% python3 -q
>>> import numpy as np
>>> np.set_printoptions(precision=2, suppress=True, linewidth=120, legacy="1.25")
>>> M = np.loadtxt("block4.csv", delimiter=",")
>>> M.round(2) + 0
array([[ 1.09, -6.58, -1.14,  0.64, -0.31,  1.88, -5.49,  4.48],
       [ 2.77, -1.89, -0.4 ,  0.57, -4.79,  4.07, -6.96,  0.64],
       [-0.29, -7.37, -1.23,  0.48,  2.55, -0.07, -2.84,  5.42],
       [ 2.6 ,  4.01,  0.59,  0.12, -6.07,  3.55, -3.81, -3.59],
       [-1.55, -6.58, -1.06,  0.23,  4.75, -1.92,  0.29,  5.18],
       [ 0.66,  7.3 ,  1.2 , -0.42, -3.24,  0.61,  1.99, -5.46],
       [ 1.6 , -5.81, -1.02,  0.67, -1.49,  2.57, -6.25,  3.79],
       [-0.17, -7.36, -1.23,  0.5 ,  2.31,  0.11, -3.11,  5.38],
       [-0.54,  7.09,  1.21, -0.59, -0.87, -1.12,  4.55, -4.99],
       [ 2.94,  1.01,  0.08,  0.39, -5.9 ,  4.18, -5.97, -1.5 ],
       [ 2.77, -1.87, -0.4 ,  0.57, -4.8 ,  4.07, -6.95,  0.63],
       [-2.94, -0.15,  0.06, -0.45,  5.67, -4.21,  6.36,  0.88],
       [ 2.32,  5.03,  0.77,  0.  , -5.81,  3.1 , -2.71, -4.25],
       [ 2.56,  4.19,  0.63,  0.1 , -6.04,  3.48, -3.63, -3.71],
       [ 2.94,  0.55,  0.  ,  0.42, -5.79,  4.2 , -6.19, -1.18],
       [-1.22, -6.95, -1.13,  0.31,  4.21, -1.42, -0.61,  5.36],
       [ 2.79, -1.73, -0.37,  0.56, -4.88,  4.09, -6.93,  0.52],
       [-0.16, -7.36, -1.23,  0.5 ,  2.29,  0.12, -3.13,  5.38],
       [-2.83,  1.35,  0.31, -0.54,  5.07, -4.14,  6.85, -0.23],
       [ 2.92, -0.36, -0.15,  0.48, -5.49,  4.21, -6.56, -0.51],
       [-2.52,  3.21,  0.61, -0.62,  3.97, -3.78,  7.05, -1.66],
       [ 2.17, -4.48, -0.82,  0.66, -2.94,  3.33, -6.87,  2.68],
       [-2.93, -0.07,  0.08, -0.45,  5.64, -4.21,  6.4 ,  0.82],
       [-2.9 , -1.93, -0.24, -0.31,  6.07, -4.07,  5.44,  2.16],
       [-1.7 ,  5.62,  0.99, -0.67,  1.74, -2.71,  6.38, -3.62],
       [ 2.67, -2.51, -0.5 ,  0.6 , -4.43,  3.95, -7.03,  1.12],
       [-2.7 ,  2.33,  0.47, -0.59,  4.54, -3.99,  7.02, -0.98],
       [-2.26, -5.21, -0.81,  0.02,  5.73, -2.99,  2.48,  4.37],
       [ 0.01,  7.34,  1.23, -0.53, -2.  , -0.34,  3.45, -5.32]])
>>> # rank 2
>>> cen = M - M.mean(axis=0)
>>> vecs = np.linalg.svd(cen)[2][:2]
>>> Y = cen - cen @ vecs.T @ vecs
>>> np.linalg.norm(Y, axis=1).round(6).argmax()
0
>>> np.round(np.cov(cen @ vecs.T, rowvar=False), 2) + 0
array([[59.06,  0.  ],
       [ 0.  , 42.58]])
>>> np.round(np.diag(vecs.T @ vecs), 2) + 0
array([0.09, 0.54, 0.02, 0.  , 0.38, 0.18, 0.5 , 0.3 ])
>>> round(np.linalg.norm(Y) / np.linalg.norm(cen), 2)
0.0
